$ ipython --no-banner

In [1]: import numpy as np

In [2]: np.set_printoptions(precision=2, suppress=True, linewidth=160, sign=" ")

In [3]: X = np.load("block1.npy")

In [4]: X
Out[4]: 
array([[-2.14, -5.05, -4.84,  2.99,  0.08,  4.01, -4.94,  1.06],
       [-1.92, -4.89, -5.12,  2.95, -0.09,  3.92, -4.99,  1.12],
       [-1.94, -4.78, -4.87,  2.99,  0.14,  3.98, -5.07,  0.88],
       [-1.96, -5.14, -5.02,  2.92,  0.16,  4.12, -4.98,  1.06],
       [-2.01, -4.91, -5.02,  3.02,  0.04,  3.95, -5.09,  1.01],
       [-2.  , -4.93, -5.16,  3.12, -0.02,  4.2 , -4.88,  1.  ],
       [-1.98, -4.86, -5.01,  3.05,  0.02,  4.13, -5.22,  0.93],
       [-2.  , -4.94, -5.12,  3.11, -0.1 ,  3.92, -4.93,  1.06],
       [-1.95, -5.13, -4.94,  2.99, -0.14,  4.07, -5.03,  0.99],
       [-2.08, -5.08, -4.87,  2.95,  0.14,  3.87, -5.02,  0.93],
       [-1.77, -5.05, -5.15,  2.92,  0.05,  3.98, -5.07,  0.99],
       [-2.06, -5.12, -4.86,  2.96, -0.12,  4.01, -4.91,  0.91],
       [-1.92, -5.06, -4.92,  3.03, -0.05,  4.  , -5.12,  0.91],
       [-1.98, -4.96, -4.93,  3.01, -0.1 ,  4.18, -4.91,  1.08],
       [-1.99, -4.89, -5.  ,  3.15,  0.08,  4.04, -5.07,  1.06],
       [-1.96, -5.13, -4.82,  2.9 ,  0.07,  4.1 , -5.13,  1.12],
       [ 4.1 , -1.92, -4.89, -1.08,  0.92,  2.08,  4.84,  4.89],
       [ 3.92, -2.  , -4.81, -1.08,  0.84,  1.95,  4.82,  5.28],
       [ 4.05, -2.11, -5.08, -0.94,  0.98,  2.12,  4.89,  5.01],
       [ 4.04, -2.05, -4.9 , -0.91,  0.99,  1.9 ,  5.11,  4.86],
       [ 3.89, -2.06, -5.04, -1.  ,  0.97,  1.85,  4.97,  4.99],
       [ 3.92, -2.14, -4.89, -1.05,  0.99,  2.02,  4.92,  5.02],
       [ 3.91, -1.83, -4.86, -1.07,  0.87,  2.  ,  4.95,  4.98],
       [ 4.11, -1.98, -4.78, -0.95,  1.02,  2.08,  5.23,  4.86],
       [ 4.01, -1.98, -5.11, -1.18,  0.99,  2.02,  5.03,  4.94],
       [ 3.99, -1.99, -5.  , -0.82,  1.09,  1.92,  5.04,  5.05],
       [ 4.09, -1.98, -4.91, -0.84,  0.98,  1.98,  4.99,  5.1 ],
       [ 4.22, -1.86, -4.96, -1.07,  1.05,  1.86,  4.9 ,  5.11],
       [ 4.02, -1.95, -4.87, -1.13,  0.92,  1.97,  5.12,  5.06],
       [ 3.95, -1.92, -5.02, -0.91,  1.03,  2.05,  5.22,  5.12],
       [ 4.02, -2.06, -4.9 , -1.01,  1.08,  1.94,  5.04,  5.02],
       [ 4.03, -2.17, -4.9 , -1.1 ,  0.9 ,  1.9 ,  5.04,  4.99]])

In [5]: Ac = X - X.mean(axis=0)

In [6]: left, sigma, Vh = np.linalg.svd(Ac, full_matrices=False)

In [7]: np.linalg.matrix_rank(Ac)
Out[7]: np.int64(8)

In [8]: np.round(Ac.mean(axis=0), 2) + 0
Out[8]: array([ 0.,  0.,  0.,  0.,  0.,  0.,  0.,  0.])

In [9]: np.round((sigma ** 2).sum() ** 2 / (sigma ** 4).sum(), 2)
Out[9]: np.float64(1.0)

In [10]: data = np.loadtxt("mat.csv", delimiter=",")

In [11]: data
Out[11]: 
array([[-1.2 , -2.4 ,  0.2 ,  1.2 , -0.5 , -0.9 , -2.04],
       [-0.4 ,  1.8 ,  0.3 , -0.4 ,  1.1 ,  0.1 ,  4.42],
       [ 1.3 ,  2.1 ,  0.5 , -0.4 , -1.1 ,  0.  , -4.36],
       [ 1.2 ,  0.7 , -2.3 , -0.1 ,  0.2 , -1.5 ,  0.77],
       [-0.9 , -0.5 ,  1.  ,  0.7 , -1.4 ,  0.5 , -5.59],
       [-1.  ,  1.3 , -0.2 ,  0.7 ,  0.7 , -0.4 ,  2.88],
       [ 0.5 , -0.8 ,  0.3 , -0.6 ,  1.  , -1.9 ,  4.  ],
       [ 0.8 ,  0.  ,  1.7 ,  0.8 ,  0.4 , -1.  ,  1.57],
       [ 0.3 , -1.6 , -0.6 , -0.2 , -0.6 ,  1.3 , -2.35],
       [ 0.5 ,  0.3 ,  0.9 ,  0.5 , -0.4 , -0.2 , -1.63],
       [-0.4 , -1.7 , -0.4 ,  1.6 , -1.6 , -0.1 , -6.39],
       [-1.5 , -0.1 , -0.8 ,  0.2 , -0.4 ,  2.1 , -1.58],
       [ 1.  , -1.  ,  1.2 ,  0.7 ,  0.3 , -0.3 ,  1.23],
       [ 0.8 , -0.8 ,  0.7 , -1.1 ,  0.1 , -1.8 ,  0.44],
       [-0.2 ,  0.8 ,  1.7 , -0.4 , -0.3 , -1.6 , -1.17],
       [-0.1 , -1.1 ,  0.7 ,  0.2 , -0.3 ,  0.6 , -1.24],
       [-1.1 , -0.7 , -0.4 ,  1.2 ,  1.2 ,  1.6 ,  4.85],
       [ 0.9 ,  0.1 ,  0.9 , -0.3 ,  0.6 ,  0.8 ,  2.42],
       [ 1.  , -0.6 , -0.7 ,  1.  ,  1.2 , -0.9 ,  4.79],
       [-0.1 , -0.6 ,  1.7 , -0.1 , -0.1 ,  0.7 , -0.48],
       [-0.4 , -0.7 ,  0.7 , -0.5 ,  1.1 ,  0.8 ,  4.39],
       [ 0.7 , -0.3 , -0.5 , -0.9 ,  1.9 ,  0.9 ,  7.67],
       [-0.5 ,  0.3 , -0.2 ,  0.8 ,  2.2 ,  0.1 ,  8.79],
       [-0.1 ,  2.1 ,  0.5 , -0.2 ,  1.7 , -1.  ,  6.8 ],
       [ 0.1 ,  0.3 ,  0.9 ,  1.1 ,  0.4 , -1.2 ,  1.63],
       [ 0.6 ,  2.3 , -0.9 , -0.9 ,  0.7 ,  0.2 ,  2.77],
       [-0.3 ,  0.1 , -0.1 ,  0.6 ,  0.4 ,  0.6 ,  1.65],
       [ 1.5 , -0.5 ,  0.4 ,  1.  ,  1.2 ,  0.4 ,  4.86],
       [-0.5 ,  1.3 ,  0.1 , -1.8 , -1.  ,  0.  , -3.91],
       [ 0.4 , -2.3 , -0.9 , -1.4 , -0.6 , -1.1 , -2.46],
       [ 0.9 ,  0.3 ,  0.4 ,  0.6 , -0.3 , -0.6 , -1.26],
       [ 0.4 , -1.  ,  0.4 ,  0.9 , -0.7 ,  1.6 , -2.77],
       [ 2.9 ,  0.3 ,  1.  , -0.2 , -0.3 ,  0.  , -1.24],
       [ 2.9 ,  0.3 ,  0.9 ,  1.1 ,  2.9 ,  1.7 , 11.66]])

In [12]: # column 6 dominates

In [13]: left, sigma, Vh = np.linalg.svd(data)

In [14]: np.argmax(sigma[:-1] / (sigma[1:] + 1e-6)) + 1
Out[14]: np.int64(6)

In [15]: Y = left[:, :6] @ np.diag(sigma[:6]) @ Vh[:6]

In [16]: np.linalg.matrix_rank(data, rtol=0.05)
Out[16]: np.int64(6)
